% ipython --no-banner

In [1]: import numpy as np

In [2]: np.set_printoptions(precision=2, suppress=True, linewidth=100, legacy="1.25")

In [3]: E = np.loadtxt("sample1.csv", delimiter=",")

In [4]: E
Out[4]: 
array([[ 38.2 , -20.86, -40.37,  -0.3 , -39.47, -19.81, -60.33, -60.44, -39.04],
       [ 39.84, -19.77, -41.3 ,   0.63, -40.48, -19.52, -59.38, -59.5 , -40.09],
       [ 39.47, -20.43, -39.68,   0.82, -39.9 , -19.44, -60.  , -59.25, -41.03],
       [ 39.99, -18.93, -39.03,   0.81, -39.14, -20.04, -59.77, -58.4 , -40.64],
       [ 38.54, -17.87, -39.8 ,  -1.29, -39.42, -19.74, -60.12, -58.68, -38.95],
       [ 38.97, -18.91, -39.69,   0.62, -42.25, -20.15, -61.62, -59.23, -39.42],
       [ 38.91, -20.47, -39.61,  -1.74, -39.43, -20.2 , -59.37, -60.78, -39.15],
       [ 39.83, -19.13, -39.64,   0.28, -40.15, -19.98, -58.16, -60.51, -39.39],
       [ 39.75, -19.11, -40.04,   1.44, -40.7 , -21.24, -59.69, -59.26, -40.47],
       [ 40.57, -19.33, -41.  ,   0.14, -40.56, -20.8 , -58.24, -60.68, -40.18],
       [ 38.4 , -19.56, -40.05,  -0.72, -39.89, -20.67, -59.07, -60.58, -38.62],
       [ 39.88, -17.97, -40.55,   0.89, -41.48, -21.81, -59.05, -59.59, -40.23],
       [ 39.15, -20.7 , -40.93,   0.41, -40.97, -19.7 , -62.  , -60.99, -38.29],
       [ 38.96, -20.51, -40.44,   1.1 , -39.42, -20.77, -59.45, -59.16, -38.79],
       [ 39.22, -21.07, -38.62,  -1.38, -39.21, -16.76, -59.63, -59.32, -40.13],
       [ 40.67, -17.42, -40.67,   1.76, -41.36, -19.16, -60.16, -60.15, -38.24],
       [ 39.99, -20.65, -39.9 ,   3.1 , -38.84, -20.61, -59.57, -62.54, -39.46],
       [ 40.71, -20.04, -38.35,  -1.26, -41.31, -19.72, -59.64, -62.6 , -40.38],
       [ 40.7 , -19.15, -41.24,  -0.77, -39.27, -20.61, -60.65, -59.7 , -41.38],
       [ 40.1 , -18.92, -39.59,  -0.46, -41.26, -20.61, -58.45, -60.17, -40.9 ],
       [ 40.32, -19.65, -40.26,   1.24, -41.71, -19.49, -60.52, -60.53, -40.57],
       [ 39.87, -21.62, -40.48,  -0.66, -39.91, -20.95, -58.9 , -59.16, -41.37],
       [ 40.32, -20.78, -41.42,   1.75, -40.24, -19.24, -58.82, -60.46, -39.  ],
       [ 40.95, -21.54, -40.21,  -0.07, -40.23, -20.88, -60.01, -59.91, -40.69],
       [ 38.92, -20.44, -39.63,   2.63, -39.91, -20.25, -61.63, -58.59, -40.91],
       [ 39.8 , -18.15, -39.05,  -0.27, -41.14, -21.17, -60.92, -58.56, -40.43],
       [ 40.17, -19.74, -40.28,   0.32, -40.07, -19.66, -59.85, -59.45, -40.81],
       [ 40.08, -19.6 , -38.36,  -0.24, -38.45, -21.08, -59.85, -61.8 , -41.4 ],
       [ 39.49, -18.46, -41.31,   0.45, -39.4 , -21.03, -61.  , -58.13, -38.76]])

In [5]: Uu, sig, VT = np.linalg.svd(E)

In [6]: sig
Out[6]: array([645.41,   7.38,   6.3 ,   6.01,   5.75,   4.81,   4.5 ,   3.56,   1.95])

In [7]: np.argmax(sig[:-1] / (sig[1:] + 1e-6)) + 1
Out[7]: 1

In [8]: out = Uu[:, :1] @ np.diag(sig[:1]) @ VT[:1]

In [9]: round(np.abs(E - out).max(), 2)
Out[9]: 3.13

In [10]: np.linalg.matrix_rank(out)
Out[10]: 1

In [11]: x0 = np.array([1, 3, 3, -1, 2, 0, 0, -2, 2])

In [12]: np.sign((E @ x0).round(6))
Out[12]: 
array([-1., -1., -1., -1., -1., -1., -1., -1., -1., -1., -1., -1., -1., -1., -1., -1., -1., -1.,
       -1., -1., -1., -1., -1., -1., -1., -1., -1., -1., -1.])

In [13]: E @ np.eye(9)[4]
Out[13]: 
array([-39.47, -40.48, -39.9 , -39.14, -39.42, -42.25, -39.43, -40.15, -40.7 , -40.56, -39.89,
       -41.48, -40.97, -39.42, -39.21, -41.36, -38.84, -41.31, -39.27, -41.26, -41.71, -39.91,
       -40.24, -40.23, -39.91, -41.14, -40.07, -38.45, -39.4 ])

In [14]: (E @ x0).argmax()
Out[14]: 27

In [15]: round(np.linalg.norm(E, 1), 2), np.round(np.linalg.norm(E, np.inf), 2)
Out[15]: (1738.12, 324.66)

In [16]: np.linalg.norm(E, axis=0)
Out[16]: array([213.91, 106.15, 215.73,   6.41, 216.5 , 108.76, 322.38, 322.82, 215.23])

In [17]: np.linalg.norm(E, axis=1).argmax()
Out[17]: 12

In [18]: G = np.cov(E, rowvar=False)

In [19]: np.argwhere(np.triu(np.abs(np.corrcoef(E.T)) > 0.8, 1))
Out[19]: array([], shape=(0, 2), dtype=int64)

In [20]: np.linalg.eigvalsh(G)[::-1]
Out[20]: array([1.95, 1.49, 1.37, 1.19, 0.92, 0.73, 0.64, 0.39, 0.12])

In [21]: G.shape
Out[21]: (9, 9)

In [22]: np.round(np.corrcoef(E[:, 2], E[:, 0])[0, 1], 2)
Out[22]: -0.1

In [23]: np.polyfit(E[:, 2], E[:, 0], 1)
Out[23]: array([-0.08, 36.38])

In [24]: np.argsort(-E.std(axis=0).round(6), kind="stable")
Out[24]: array([3, 7, 1, 8, 6, 5, 4, 2, 0])

In [25]: data = np.loadtxt("case1.csv", delimiter=",")

In [26]: data.round(2) + 0
Out[26]: 
array([[ 0.35,  0.08,  0.19, -0.52, -0.16, -0.48,  0.61,  1.07,  0.76,  0.22,  0.03, -1.08],
       [ 1.11,  0.24,  0.02, -0.8 ,  0.65, -0.08, -0.38,  0.08, -0.63,  0.67,  0.76,  0.29],
       [ 0.31,  0.3 ,  0.6 ,  1.04,  0.86, -1.05,  0.2 ,  0.29, -0.24, -0.06, -0.49,  0.27],
       [ 0.09, -0.29,  0.05,  0.35,  0.63,  0.01,  0.38, -1.29,  0.75,  0.7 ,  0.36, -0.64],
       [-0.71, -1.26,  1.  , -0.43,  0.25, -0.12,  0.14,  0.32,  0.05,  0.3 ,  0.32,  0.57],
       [-0.49,  0.7 , -0.04,  0.48,  0.25,  0.89,  1.07,  0.53, -0.22,  0.51,  0.6 ,  0.32],
       [-0.8 ,  0.33,  0.37, -0.12, -0.22, -0.55, -0.05, -0.32, -1.16, -0.04,  0.52, -1.01],
       [-0.31, -0.5 , -0.53,  0.  ,  1.17,  0.67, -0.42,  0.49, -0.4 ,  0.04, -0.65, -0.75],
       [-0.62,  0.58,  0.06,  0.27,  0.37, -0.12, -1.2 ,  0.39,  0.86, -0.11,  0.84,  0.04],
       [-0.22, -0.65, -1.43,  0.31, -0.08, -0.9 ,  0.24,  0.26, -0.13,  0.23,  0.57,  0.24],
       [ 0.  ,  0.07, -0.14, -0.56,  0.78, -0.07,  0.65, -0.25,  0.15, -1.52,  0.48,  0.09],
       [ 0.8 , -0.74,  0.32,  0.99, -0.36,  0.53, -0.17,  0.29, -0.24, -0.55,  0.8 , -0.45]])

In [27]: round(np.linalg.norm(data, 1), 2), np.round(np.linalg.norm(data, np.inf), 2)
Out[27]: (6.42, 6.25)

In [28]: round(float(data[0] @ data[5]), 2)
Out[28]: 0.0

In [29]: np.linalg.norm(data, axis=0)
Out[29]: array([2., 2., 2., 2., 2., 2., 2., 2., 2., 2., 2., 2.])
